$ python -q
>>> import numpy as np
>>> import numpy.linalg as la
>>> np.set_printoptions(precision=4, suppress=True, linewidth=120)
>>> out = np.array([[0, 2, -1, -2, -1, 1, 1, -2, 0, 1],
...     [0, 0, -2, -2, 0, 0, 2, 1, 0, 2],
...     [-1, -1, -1, 0, 0, -1, 2, -2, 0, -2],
...     [0, 0, 1, -1, 0, -2, 1, 1, 1, 1],
...     [0, 1, -2, 0, -1, 0, 0, 0, 1, -1],
...     [1, -2, -1, 1, -2, 2, -1, 0, 2, 0],
...     [2, 1, 1, -2, -2, 1, -2, 0, 0, 1],
...     [-1, -2, -1, 0, -1, -2, 2, 0, -2, 1],
...     [-1, 0, 1, -1, -2, -2, 1, -2, -1, 2],
...     [0, 2, -2, 0, -1, 2, 0, 0, 2, 0]])
>>> W0 = np.triu(out)
>>> print(W0)
[[ 0  2 -1 -2 -1  1  1 -2  0  1]
 [ 0  0 -2 -2  0  0  2  1  0  2]
 [ 0  0 -1  0  0 -1  2 -2  0 -2]
 [ 0  0  0 -1  0 -2  1  1  1  1]
 [ 0  0  0  0 -1  0  0  0  1 -1]
 [ 0  0  0  0  0  2 -1  0  2  0]
 [ 0  0  0  0  0  0 -2  0  0  1]
 [ 0  0  0  0  0  0  0  0 -2  1]
 [ 0  0  0  0  0  0  0  0 -1  2]
 [ 0  0  0  0  0  0  0  0  0  0]]
>>> print([int(la.matrix_rank(la.matrix_power(W0, p))) for p in range(1, 11)])
[9, 8, 7, 6, 6, 6, 6, 6, 6, 6]
>>> print(la.matrix_rank(W0 - W0[0, 0] * np.eye(10)))
9
>>> print(W0 @ W0)
[[  0   0  -3  -2   1   7  -3   2   3   4]
 [  0   0   2   2   0   6 -10   2  -4   5]
 [  0   0   1   0   0  -1  -5   2   2   2]
 [  0   0   0   1   0  -2  -1  -1  -8   3]
 [  0   0   0   0   1   0   0   0  -2   3]
 [  0   0   0   0   0   4   0   0   2   3]
 [  0   0   0   0   0   0   4   0   0  -2]
 [  0   0   0   0   0   0   0   0   2  -4]
 [  0   0   0   0   0   0   0   0   1  -2]
 [  0   0   0   0   0   0   0   0   0   0]]
>>> print(np.allclose(W0[:-1].T @ la.lstsq(W0[:-1].T, W0[-1])[0], W0[-1]))
True
>>> print(np.round(W0 @ la.pinv(W0) @ W0, 4) + 0)
[[ 0.  2. -1. -2. -1.  1.  1. -2.  0.  1.]
 [ 0.  0. -2. -2.  0.  0.  2.  1.  0.  2.]
 [ 0.  0. -1.  0.  0. -1.  2. -2.  0. -2.]
 [ 0.  0.  0. -1.  0. -2.  1.  1.  1.  1.]
 [ 0.  0.  0.  0. -1.  0.  0.  0.  1. -1.]
 [ 0.  0.  0.  0.  0.  2. -1.  0.  2.  0.]
 [ 0.  0.  0.  0.  0.  0. -2.  0.  0.  1.]
 [ 0.  0.  0.  0.  0.  0.  0.  0. -2.  1.]
 [ 0.  0.  0.  0.  0.  0.  0.  0. -1.  2.]
 [ 0.  0.  0.  0.  0.  0.  0.  0.  0.  0.]]
>>> feats = np.loadtxt("w.csv", delimiter=",")
>>> print(feats)
[[-1.1    -0.2     0.6     1.979  -0.6    -2.     -0.1     0.8    -0.3     1.4   ]
 [ 0.6    -0.2    -0.6     0.7969  0.5    -0.8    -0.6     0.     -0.2    -0.1   ]
 [ 0.5     1.1     1.5    -0.1387  0.2     0.2    -1.5     2.1     1.7    -1.2   ]
 [ 0.1     2.2    -2.3    -2.1349  0.1     2.1     0.1     0.5     0.8     0.    ]
 [ 1.5    -0.9    -0.3     0.0839  0.6    -0.1     0.9     1.7    -0.3    -0.6   ]
 [ 0.1    -0.5    -0.1     2.39   -0.8    -2.4     1.2    -0.1     2.8     0.3   ]
 [-0.8     0.3    -0.3     2.1029 -0.1    -2.1    -0.6    -0.1     0.     -0.8   ]
 [-0.1    -1.9     1.3     0.4088  0.8    -0.4     1.      1.     -1.2    -0.7   ]
 [ 0.4    -1.3     0.4     0.2144 -0.1    -0.2     0.5     2.4    -0.3    -0.8   ]
 [-1.5     0.5    -0.9     1.102  -0.8    -1.1    -1.6     0.6    -2.6     0.6   ]
 [-0.3    -0.6    -0.6     0.1377 -1.3    -0.1     0.6    -0.6     0.3     1.8   ]
 [-1.6    -0.5    -0.5    -0.0967 -1.3     0.1     0.5    -0.6    -0.3     1.    ]
 [-0.6     0.8     0.3    -0.8157  0.      0.8     2.3     1.2     0.5     0.7   ]
 [ 2.      0.3    -2.5    -0.0831 -0.4     0.1     1.2     1.5    -0.5     1.    ]
 [-0.4    -0.3     1.6    -0.802   0.2     0.8    -0.5    -0.5     1.2    -0.3   ]
 [ 0.5    -0.7    -1.1     1.1924 -0.4    -1.2     1.      0.1    -0.5     0.6   ]
 [-1.1    -1.2     0.3    -0.2115  1.9     0.2    -0.4     0.3     0.4    -1.7   ]
 [-2.      0.2     0.8    -0.4894 -0.3     0.5    -0.5     0.1     0.1    -0.3   ]
 [ 0.4    -0.9     1.2     0.2223  0.2    -0.2    -1.4    -0.1    -0.4     0.1   ]
 [-2.5     0.1     1.8     1.5007 -1.1    -1.5     0.2     0.      0.4     0.    ]
 [-1.3     0.7    -0.2     0.9996  0.7    -1.      0.8     1.8    -1.2     1.    ]]
>>> cent = feats[[8, 3]].astype(float)
>>> for _ in range(6):
...     lab = la.norm(feats[:, None] - cent, axis=-1).argmin(axis=1)
...     cent = np.array([feats[lab == j].mean(axis=0) for j in range(2)])
... 
>>> print(lab)
[0 0 0 1 0 0 0 0 0 0 0 0 0 0 0 0 0 0 0 0 0]
>>> print(np.bincount(lab))
[20  1]
>>> print(cent[1] - cent[0])
[ 0.465   2.46   -2.435  -2.6596  0.205   2.62   -0.05   -0.08    0.82   -0.1   ]
>>> print(np.abs(cent[1] - cent[0]).argmax())
3
